$ python3 -q
>>> import numpy as np
>>> from numpy import linalg as LA
>>> np.set_printoptions(suppress=True, linewidth=140)
>>> mat = np.load("block19.npy")
>>> mat
array([[ 0,  1,  1,  2,  0, -2,  0, -3, -3,  0, -3, -2],
       [-1,  0,  2,  0,  2, -1, -2, -3, -1,  0, -1,  0],
       [-1, -2,  0,  1, -4, -2, -3,  5,  0,  0,  0, -2],
       [-2,  0, -1,  0,  5,  4,  3,  0, -3, -4,  2,  5],
       [ 0, -2,  4, -5,  0, -1,  0,  2, -2,  0, -3, -3],
       [ 2,  1,  2, -4,  1,  0, -1,  0, -2,  4, -5,  2],
       [ 0,  2,  3, -3,  0,  1,  0, -1, -1,  0,  1,  0],
       [ 3,  3, -5,  0, -2,  0,  1,  0, -2,  3, -3,  5],
       [ 3,  1,  0,  3,  2,  2,  1,  2,  0, -1,  0, -3],
       [ 0,  0,  0,  4,  0, -4,  0, -3,  1,  0,  1,  0],
       [ 3,  1,  0, -2,  3,  5, -1,  3,  0, -1,  0,  1],
       [ 2,  0,  2, -5,  3, -2,  0, -5,  3,  0, -1,  0]])
>>> r0 = np.array([1, -7, -7, 8, 9, 8, -6, 3, 5, -5, 7, -1])
>>> B = mat + np.outer(r0, np.eye(12)[6])
>>> B
array([[  0.,   1.,   1.,   2.,   0.,  -2.,   1.,  -3.,  -3.,   0.,  -3.,  -2.],
       [ -1.,   0.,   2.,   0.,   2.,  -1.,  -9.,  -3.,  -1.,   0.,  -1.,   0.],
       [ -1.,  -2.,   0.,   1.,  -4.,  -2., -10.,   5.,   0.,   0.,   0.,  -2.],
       [ -2.,   0.,  -1.,   0.,   5.,   4.,  11.,   0.,  -3.,  -4.,   2.,   5.],
       [  0.,  -2.,   4.,  -5.,   0.,  -1.,   9.,   2.,  -2.,   0.,  -3.,  -3.],
       [  2.,   1.,   2.,  -4.,   1.,   0.,   7.,   0.,  -2.,   4.,  -5.,   2.],
       [  0.,   2.,   3.,  -3.,   0.,   1.,  -6.,  -1.,  -1.,   0.,   1.,   0.],
       [  3.,   3.,  -5.,   0.,  -2.,   0.,   4.,   0.,  -2.,   3.,  -3.,   5.],
       [  3.,   1.,   0.,   3.,   2.,   2.,   6.,   2.,   0.,  -1.,   0.,  -3.],
       [  0.,   0.,   0.,   4.,   0.,  -4.,  -5.,  -3.,   1.,   0.,   1.,   0.],
       [  3.,   1.,   0.,  -2.,   3.,   5.,   6.,   3.,   0.,  -1.,   0.,   1.],
       [  2.,   0.,   2.,  -5.,   3.,  -2.,  -1.,  -5.,   3.,   0.,  -1.,   0.]])
>>> LA.matrix_rank(LA.inv(B) - LA.inv(mat), tol=1e-8)
np.int64(1)
>>> x = np.array([3, 3, 3, 1, 1, 3, 5, 4, 3, 0, 0, 4])
>>> np.sign((B @ x).round(6))
array([-1., -1., -1.,  1.,  1.,  1., -1.,  1.,  1., -1.,  1., -1.])
>>> B * x
array([[  0.,   3.,   3.,   2.,   0.,  -6.,   5., -12.,  -9.,   0.,  -0.,  -8.],
       [ -3.,   0.,   6.,   0.,   2.,  -3., -45., -12.,  -3.,   0.,  -0.,   0.],
       [ -3.,  -6.,   0.,   1.,  -4.,  -6., -50.,  20.,   0.,   0.,   0.,  -8.],
       [ -6.,   0.,  -3.,   0.,   5.,  12.,  55.,   0.,  -9.,  -0.,   0.,  20.],
       [  0.,  -6.,  12.,  -5.,   0.,  -3.,  45.,   8.,  -6.,   0.,  -0., -12.],
       [  6.,   3.,   6.,  -4.,   1.,   0.,  35.,   0.,  -6.,   0.,  -0.,   8.],
       [  0.,   6.,   9.,  -3.,   0.,   3., -30.,  -4.,  -3.,   0.,   0.,   0.],
       [  9.,   9., -15.,   0.,  -2.,   0.,  20.,   0.,  -6.,   0.,  -0.,  20.],
       [  9.,   3.,   0.,   3.,   2.,   6.,  30.,   8.,   0.,  -0.,   0., -12.],
       [  0.,   0.,   0.,   4.,   0., -12., -25., -12.,   3.,   0.,   0.,   0.],
       [  9.,   3.,   0.,  -2.,   3.,  15.,  30.,  12.,   0.,  -0.,   0.,   4.],
       [  6.,   0.,   6.,  -5.,   3.,  -6.,  -5., -20.,   9.,   0.,  -0.,   0.]])
>>> round(LA.norm(mat, 2), 2)
np.float64(13.14)
>>> x = np.array([4, 7, 0, 4, 5, 8, -3, -4, 8, 7, -7, -9])
>>> rhs = mat @ x
>>> beta, lr = np.zeros(12), 1 / LA.norm(mat, 2) ** 2
>>> for i in range(50):
...     beta -= lr * mat.T @ (mat @ beta - rhs)
...     if i % 10 == 0: print(i, round(LA.norm(mat @ beta - rhs), 2))
... 
0 86.18
10 19.18
20 13.29
30 9.67
40 7.15
>>> print(round(float(LA.cond(mat)), 2))
40.92
>>> print(beta.round(2))
[ 7.01  4.75  0.47  3.88  4.23  7.55 -3.41 -4.72  5.76  7.   -4.69 -8.4 ]
>>> ang = np.radians(30)
>>> Rm = np.eye(12)
>>> Rm[3, 3] = Rm[10, 10] = np.cos(ang)
>>> Rm[3, 10], Rm[10, 3] = -np.sin(ang), np.sin(ang)
>>> print(Rm.round(2))
[[ 1.    0.    0.    0.    0.    0.    0.    0.    0.    0.    0.    0.  ]
 [ 0.    1.    0.    0.    0.    0.    0.    0.    0.    0.    0.    0.  ]
 [ 0.    0.    1.    0.    0.    0.    0.    0.    0.    0.    0.    0.  ]
 [ 0.    0.    0.    0.87  0.    0.    0.    0.    0.    0.   -0.5   0.  ]
 [ 0.    0.    0.    0.    1.    0.    0.    0.    0.    0.    0.    0.  ]
 [ 0.    0.    0.    0.    0.    1.    0.    0.    0.    0.    0.    0.  ]
 [ 0.    0.    0.    0.    0.    0.    1.    0.    0.    0.    0.    0.  ]
 [ 0.    0.    0.    0.    0.    0.    0.    1.    0.    0.    0.    0.  ]
 [ 0.    0.    0.    0.    0.    0.    0.    0.    1.    0.    0.    0.  ]
 [ 0.    0.    0.    0.    0.    0.    0.    0.    0.    1.    0.    0.  ]
 [ 0.    0.    0.    0.5   0.    0.    0.    0.    0.    0.    0.87  0.  ]
 [ 0.    0.    0.    0.    0.    0.    0.    0.    0.    0.    0.    1.  ]]
>>> B = mat @ Rm.T
>>> np.round(np.abs(B - mat).max(axis=0), 2)
array([0.  , 0.  , 0.  , 3.04, 0.  , 0.  , 0.  , 0.  , 0.  , 0.  , 2.37, 0.  ])
>>> print(np.round(LA.svd(mat, compute_uv=False), 2), np.round(LA.svd(B, compute_uv=False), 2))
[13.14 13.14 11.06 11.06  7.14  7.14  3.95  3.95  2.29  2.29  0.32  0.32] [13.14 13.14 11.06 11.06  7.14  7.14  3.95  3.95  2.29  2.29  0.32  0.32]
